$ python3 -q
>>> import numpy as np
>>> from numpy import linalg as LA
>>> np.set_printoptions(suppress=True, linewidth=120)
>>> rd = lambda a: np.round(a, 3) + 0
>>> mat = np.load("block1.npy")
>>> mat
array([[  2, -10,   7,   0,  -2,  -5,  -4,   3,  -5,  10],
       [-10,  18,  -1,  -1,  -4, -13,   2,  -1, -12,  -1],
       [  7,  -1, -12,   0,   1,   4, -10,  -8,   3,  -7],
       [  0,  -1,   0,  -2,   8, -15,  -6,   2,  -1, -10],
       [ -2,  -4,   1,   8, -14,  -6,   6,   3,   3,   8],
       [ -5, -13,   4, -15,  -6,   6,   6,   5,  -7,  -8],
       [ -4,   2, -10,  -6,   6,   6,  10,   4,  11,  -6],
       [  3,  -1,  -8,   2,   3,   5,   4,  10, -11,  -2],
       [ -5, -12,   3,  -1,   3,  -7,  11, -11,  -4,   4],
       [ 10,  -1,  -7, -10,   8,  -8,  -6,  -2,   4,   2]])
>>> # symmetric
>>> vals, evecs = LA.eigh(mat)
>>> x0 = np.array([0, 3, 1, 0, 4, 5, 4, 2, 5, 5])
>>> (np.sign(evecs[:, -1].round(6)) == np.sign(evecs[0, -1].round(6))).astype(int)
array([1, 0, 1, 0, 0, 1, 1, 1, 1, 0])
>>> x0 @ mat @ x0
np.int64(-490)
>>> A = np.load("sample12.npy")
>>> A
array([[ 3.08 ,  2.982,  3.063,  0.999,  1.775,  2.795,  2.042,  1.985,  1.205,  1.115,  0.861,  1.944,  2.112],
       [ 3.067,  3.009,  3.09 ,  1.05 ,  1.912,  2.987,  1.937,  1.855,  0.982,  0.998,  1.029,  1.883,  2.114],
       [ 3.115,  2.962,  3.157,  0.929,  1.889,  3.156,  2.109,  2.111,  0.94 ,  1.082,  0.989,  2.077,  1.961],
       [ 3.022,  2.936,  2.952,  0.931,  1.984,  2.861,  2.104,  1.989,  0.826,  0.964,  0.957,  2.148,  1.894],
       [ 3.164,  3.081,  3.049,  0.939,  2.06 ,  3.021,  2.007,  1.982,  0.885,  0.937,  1.04 ,  2.045,  2.169],
       [ 3.161,  3.034,  3.039,  1.1  ,  2.184,  2.963,  2.117,  1.962,  0.953,  1.02 ,  1.047,  1.999,  2.049],
       [ 3.04 ,  3.119,  3.04 ,  0.918,  2.009,  3.099,  2.093,  1.801,  0.908,  0.999,  0.941,  2.142,  2.127],
       [ 3.05 ,  2.995,  3.015,  0.982,  1.988,  2.981,  1.9  ,  2.028,  1.142,  1.059,  1.049,  1.991,  1.869],
       [-0.011,  2.018,  2.998,  1.747, -0.098,  3.076,  1.013,  3.086,  3.022,  2.   ,  2.021, -0.189, -0.032],
       [ 0.11 ,  1.966,  3.012,  1.968, -0.151,  2.984,  1.152,  2.923,  3.09 ,  1.999,  1.918, -0.07 , -0.108],
       [-0.027,  2.077,  2.864,  1.966,  0.033,  2.932,  0.862,  3.146,  2.978,  2.176,  2.065, -0.102,  0.004],
       [ 0.087,  1.93 ,  3.125,  1.937, -0.1  ,  2.916,  0.929,  3.132,  3.117,  1.852,  2.079, -0.009, -0.001],
       [-0.05 ,  2.063,  3.031,  2.096,  0.069,  2.898,  0.903,  2.913,  2.899,  1.978,  2.121, -0.127,  0.054],
       [ 0.184,  2.022,  2.839,  1.871,  0.127,  2.953,  1.067,  2.946,  2.914,  2.002,  1.815,  0.   , -0.034],
       [-0.028,  1.901,  3.008,  1.837,  0.018,  3.007,  1.07 ,  3.157,  2.929,  1.921,  2.021, -0.056, -0.146],
       [-0.117,  2.028,  3.035,  1.968,  0.03 ,  2.984,  1.042,  2.996,  3.15 ,  1.911,  2.006, -0.096,  0.189],
       [-0.117,  3.005,  0.954,  0.898,  1.087,  0.041,  0.017, -0.184,  1.075,  2.069,  2.017, -0.15 ,  1.038],
       [-0.085,  2.931,  1.172,  0.976,  0.956,  0.101,  0.192, -0.004,  0.925,  1.959,  2.084, -0.021,  1.117],
       [-0.079,  2.873,  1.095,  1.162,  0.852,  0.071, -0.015, -0.034,  0.96 ,  1.948,  1.861, -0.125,  1.139],
       [ 0.041,  2.958,  1.042,  0.924,  0.94 ,  0.122, -0.106, -0.094,  0.97 ,  2.054,  1.996, -0.117,  0.982],
       [ 0.021,  3.019,  1.049,  0.986,  0.953, -0.043,  0.058,  0.035,  0.803,  2.077,  1.856, -0.024,  0.971],
       [-0.022,  2.866,  1.063,  1.075,  0.894, -0.182, -0.048,  0.107,  0.883,  2.003,  1.791,  0.073,  0.988],
       [-0.179,  2.893,  1.122,  1.034,  1.061,  0.077,  0.024,  0.014,  0.959,  1.9  ,  2.013, -0.018,  0.979],
       [-0.058,  3.294,  0.973,  0.792,  1.033,  0.006, -0.025,  0.004,  0.97 ,  1.939,  2.01 ,  0.129,  1.117]])
>>> LA.cond(A) > 100
np.True_
>>> rd(np.abs(LA.svd(A)[2][-1]))
array([0.202, 0.116, 0.649, 0.254, 0.325, 0.107, 0.18 , 0.049, 0.043, 0.015, 0.473, 0.23 , 0.173])
>>> np.argsort(-LA.norm(A, axis=0).round(6), kind="stable")[:3]
array([1, 2, 5])
>>> round(np.log10(LA.cond(A)))
2
>>> W0 = np.array([[0, 0, 1, 1, 1],
...     [0, 0, 1, 1, 0],
...     [1, 1, 0, 1, 1],
...     [1, 1, 1, 0, 1],
...     [1, 0, 1, 1, 0]])
>>> # equal to its transpose
>>> rng = np.random.default_rng(89)
>>> labels = rng.permutation(5)
>>> labels
array([3, 0, 4, 1, 2])
>>> A2 = W0[labels][:, labels]
>>> A2
array([[0, 1, 1, 1, 1],
       [1, 0, 1, 0, 1],
       [1, 1, 0, 0, 1],
       [1, 0, 0, 0, 1],
       [1, 1, 1, 1, 0]])
>>> rd(np.sort(np.abs(LA.eigvals(A2))))
array([0.358, 1.   , 1.   , 1.681, 3.323])
>>> np.diag(A2)
array([0, 0, 0, 0, 0])
>>> np.trace(A2)
np.int64(0)
>>> M = np.load("case15.npy")
>>> M
array([[-1,  0,  1,  2,  3,  4,  5],
       [ 6,  7,  8,  9, 10, 11, 12],
       [13, 14, 15, 16, 17, 18, 19],
       [20, 21, 22, 23, 24, 25, 26],
       [27, 28, 29, 30, 31, 32, 33],
       [34, 35, 36, 37, 38, 39, 40],
       [41, 42, 43, 44, 45, 46, 47],
       [48, 49, 50, 51, 52, 53, 54],
       [55, 56, 57, 58, 59, 60, 61],
       [62, 63, 64, 65, 66, 67, 68],
       [69, 70, 71, 72, 73, 74, 75],
       [76, 77, 78, 79, 80, 81, 82]])
>>> # rows and columns are dependent
>>> rk = LA.matrix_rank(M)
>>> rk
np.int64(2)
>>> null = LA.svd(M)[2][rk:].T
>>> LA.matrix_rank(M.T @ M), LA.matrix_rank(M @ M.T)
(np.int64(2), np.int64(2))
>>> [int(LA.matrix_rank(M[:, :j + 1])) for j in range(7)]
[1, 2, 2, 2, 2, 2, 2]
>>> Uu, s, vt = LA.svd(M)
>>> evecs = vt[:(s > 1e-8).sum()]
>>> x0 = M[8] + -2 * M[5] + rng.integers(2) * np.eye(7)[5]
>>> x0
array([-13., -14., -15., -16., -17., -18., -19.])
>>> rd(np.diag(evecs.T @ evecs))
array([0.464, 0.286, 0.179, 0.143, 0.179, 0.286, 0.464])
>>> LA.matrix_rank(np.vstack([M, x0]))
np.int64(2)
>>> rd(evecs.T @ evecs)
array([[ 0.464,  0.357,  0.25 ,  0.143,  0.036, -0.071, -0.179],
       [ 0.357,  0.286,  0.214,  0.143,  0.071,  0.   , -0.071],
       [ 0.25 ,  0.214,  0.179,  0.143,  0.107,  0.071,  0.036],
       [ 0.143,  0.143,  0.143,  0.143,  0.143,  0.143,  0.143],
       [ 0.036,  0.071,  0.107,  0.143,  0.179,  0.214,  0.25 ],
       [-0.071,  0.   ,  0.071,  0.143,  0.214,  0.286,  0.357],
       [-0.179, -0.071,  0.036,  0.143,  0.25 ,  0.357,  0.464]])
>>> A2 = np.array([[1]])
>>> cent = np.array([[-2, 3, 2, -1, 2, 2],
...     [3, 1, -3, -2, -2, -1],
...     [2, 3, -3, -3, 1, 3],
...     [1, -3, -1, 0, 1, 3],
...     [-3, -1, 0, -3, -1, 2],
...     [-2, 0, -3, -3, 1, -3]])
>>> arr = np.block([[A2, np.array([[-1, 3, 3, 1, -2, 3]])], [np.zeros((6, 1)), cent]])
>>> arr
array([[ 1., -1.,  3.,  3.,  1., -2.,  3.],
       [ 0., -2.,  3.,  2., -1.,  2.,  2.],
       [ 0.,  3.,  1., -3., -2., -2., -1.],
       [ 0.,  2.,  3., -3., -3.,  1.,  3.],
       [ 0.,  1., -3., -1.,  0.,  1.,  3.],
       [ 0., -3., -1.,  0., -3., -1.,  2.],
       [ 0., -2.,  0., -3., -3.,  1., -3.]])
>>> labels = rng.permutation(7)
>>> labels
array([0, 4, 2, 6, 5, 1, 3])
>>> A2 = arr[labels][:, labels]
>>> rd(LA.det(A2)), rd(LA.det(arr[labels]))
(np.float64(-1848.0), np.float64(1848.0))
>>> rd(np.sort(np.abs(LA.eigvals(A2))))
array([1.   , 1.041, 3.607, 3.904, 4.257, 5.443, 5.443])
>>> np.trace(A2)
np.float64(-7.0)
>>> np.diag(A2)
array([ 1.,  0.,  1., -3., -1., -2., -3.])
>>> A2
array([[ 1.,  1.,  3.,  3., -2., -1.,  3.],
       [ 0.,  0., -3.,  3.,  1.,  1., -1.],
       [ 0., -2.,  1., -1., -2.,  3., -3.],
       [ 0., -3.,  0., -3.,  1., -2., -3.],
       [ 0., -3., -1.,  2., -1., -3.,  0.],
       [ 0., -1.,  3.,  2.,  2., -2.,  2.],
       [ 0., -3.,  3.,  3.,  1.,  2., -3.]])
>>> u, v = arr[3], arr[6]
>>> u @ v
np.float64(6.0)
>>> u @ u
np.float64(41.0)
>>> pr = (u @ v) / (u @ u) * u
>>> np.outer(u, v)
array([[ 0., -0.,  0., -0., -0.,  0., -0.],
       [ 0., -4.,  0., -6., -6.,  2., -6.],
       [ 0., -6.,  0., -9., -9.,  3., -9.],
       [-0.,  6., -0.,  9.,  9., -3.,  9.],
       [-0.,  6., -0.,  9.,  9., -3.,  9.],
       [ 0., -2.,  0., -3., -3.,  1., -3.],
       [ 0., -6.,  0., -9., -9.,  3., -9.]])
>>> rd(pr)
array([ 0.   ,  0.293,  0.439, -0.439, -0.439,  0.146,  0.439])
>>> E = np.load("a.npy")
>>> E
array([[ 0.,  0.,  0.,  0.,  0.,  0.,  0.,  0., -3., -1., -1.,  1.,  0., -3., -3.],
       [ 0.,  0.,  0.,  0.,  0.,  0.,  0.,  0.,  1.,  3.,  1., -1.,  3., -1.,  3.],
       [ 0.,  0.,  0.,  0.,  0.,  0.,  0.,  0.,  0., -2., -2.,  2., -1.,  2.,  0.],
       [ 0.,  0.,  0.,  0.,  0.,  0.,  0.,  0., -2.,  0., -3., -2.,  0.,  3.,  1.],
       [ 0.,  0.,  0.,  0.,  0.,  0.,  0.,  0.,  2., -2.,  3.,  0.,  2.,  2.,  1.],
       [ 0.,  0.,  0.,  0.,  0.,  0.,  0.,  0.,  3.,  0., -3.,  0.,  3.,  3.,  1.],
       [ 0.,  0.,  0.,  0.,  0.,  0.,  0.,  0.,  1., -3., -3.,  1.,  3.,  1.,  1.],
       [ 0.,  0.,  0.,  0.,  0.,  0.,  0.,  0., -3., -3., -3.,  0., -2.,  2., -2.],
       [-3.,  1.,  0., -2.,  2.,  3.,  1., -3.,  0.,  0.,  0.,  0.,  0.,  0.,  0.],
       [-1.,  3., -2.,  0., -2.,  0., -3., -3.,  0.,  0.,  0.,  0.,  0.,  0.,  0.],
       [-1.,  1., -2., -3.,  3., -3., -3., -3.,  0.,  0.,  0.,  0.,  0.,  0.,  0.],
       [ 1., -1.,  2., -2.,  0.,  0.,  1.,  0.,  0.,  0.,  0.,  0.,  0.,  0.,  0.],
       [ 0.,  3., -1.,  0.,  2.,  3.,  3., -2.,  0.,  0.,  0.,  0.,  0.,  0.,  0.],
       [-3., -1.,  2.,  3.,  2.,  3.,  1.,  2.,  0.,  0.,  0.,  0.,  0.,  0.,  0.],
       [-3.,  3.,  0.,  1.,  1.,  1.,  1., -2.,  0.,  0.,  0.,  0.,  0.,  0.,  0.]])
>>> # rows and columns are dependent
>>> A2 = mat[0, 0] * mat[1:] - np.outer(mat[1:, 0], mat[0])
>>> A2
array([[  0, -64,  68,  -2, -28, -76, -36,  28, -74,  98],
       [  0,  68, -73,   0,  16,  43,   8, -37,  41, -84],
       [  0,  -2,   0,  -4,  16, -30, -12,   4,  -2, -20],
       [  0, -28,  16,  16, -32, -22,   4,  12,  -4,  36],
       [  0, -76,  43, -30, -22, -13,  -8,  25, -39,  34],
       [  0, -36,   8, -12,   4,  -8,   4,  20,   2,  28],
       [  0,  28, -37,   4,  12,  25,  20,  11,  -7, -34],
       [  0, -74,  41,  -2,  -4, -39,   2,  -7, -33,  58],
       [  0,  98, -84, -20,  36,  34,  28, -34,  58, -96]])
>>> np.flatnonzero(~A2.round(6).any(axis=1))
array([], dtype=int64)
>>> mat[:, 0] / mat[0, 0]
array([ 1. , -5. ,  3.5,  0. , -1. , -2.5, -2. ,  1.5, -2.5,  5. ])
>>> x0 = np.array([1, 3, 0, 3, 3, 2, 2, 0, 3, 2, 1, 0, 0, 2, 3])
>>> h = np.maximum(E @ x0, 0)
>>> h
array([ 0., 17.,  0.,  0., 12., 15.,  0.,  0.,  8.,  0.,  0.,  0., 27., 17., 16.])
>>> E.T @ h
array([-123.,  120.,    7.,   51.,  120.,  172.,  122.,  -76.,   86.,   27.,    8.,  -17.,  120.,   52.,   78.])
>>> labels = rng.permutation(15)
>>> labels
array([12, 10,  7,  2, 13,  4,  1, 11,  9,  3,  6,  5, 14,  8,  0])
>>> A2 = E[labels][:, labels]
>>> rd(LA.det(A2)), rd(LA.det(E[labels]))
(np.float64(0.0), np.float64(0.0))
>>> feats = np.loadtxt("m.csv", delimiter=",")
>>> feats
array([[-0.9, -0.3, -0.9,  1.4,  1.2, -0.2, -0.6,  1.1,  1.6],
       [-0.3, -0.8, -0.1,  2.9, -1.6,  1.4, -0.9, -0.8,  2.4],
       [-0.3,  0.8, -3. , -0.4, -1.5,  2.1, -3. ,  1.4, -0.3],
       [ 1.9,  0.7, -1.6,  0.9,  0.1,  2.7,  0.9,  1. ,  1.2],
       [ 1.4, -0.5, -0.3,  0. , -0.9, -0.1, -0.6, -0.4, -0.1],
       [-0.2, -0.8, -0.2, -0.8, -0.6, -0.4, -0.6,  0.5,  0.1],
       [-0.1, -1.1,  1.5,  0.3, -1.2, -2.1,  1.8,  0.4, -1.1],
       [ 2.1, -2. , -0.4, -0.4,  0.2,  1.1, -3.9,  1.3, -2.1]])
>>> x0 = np.array([-1, 3, -2, -2, 1, -2, -2, 1, -3])
>>> rd(feats @ (2 * x0))
array([ -3.8, -36.6,  24.2, -16.2,  -3.8,   2.8,  -7.4,  13.8])
>>> rd(feats @ np.ones(9))
array([ 2.4,  2.2, -4.2,  7.8, -1.5, -3. , -1.6, -4.1])
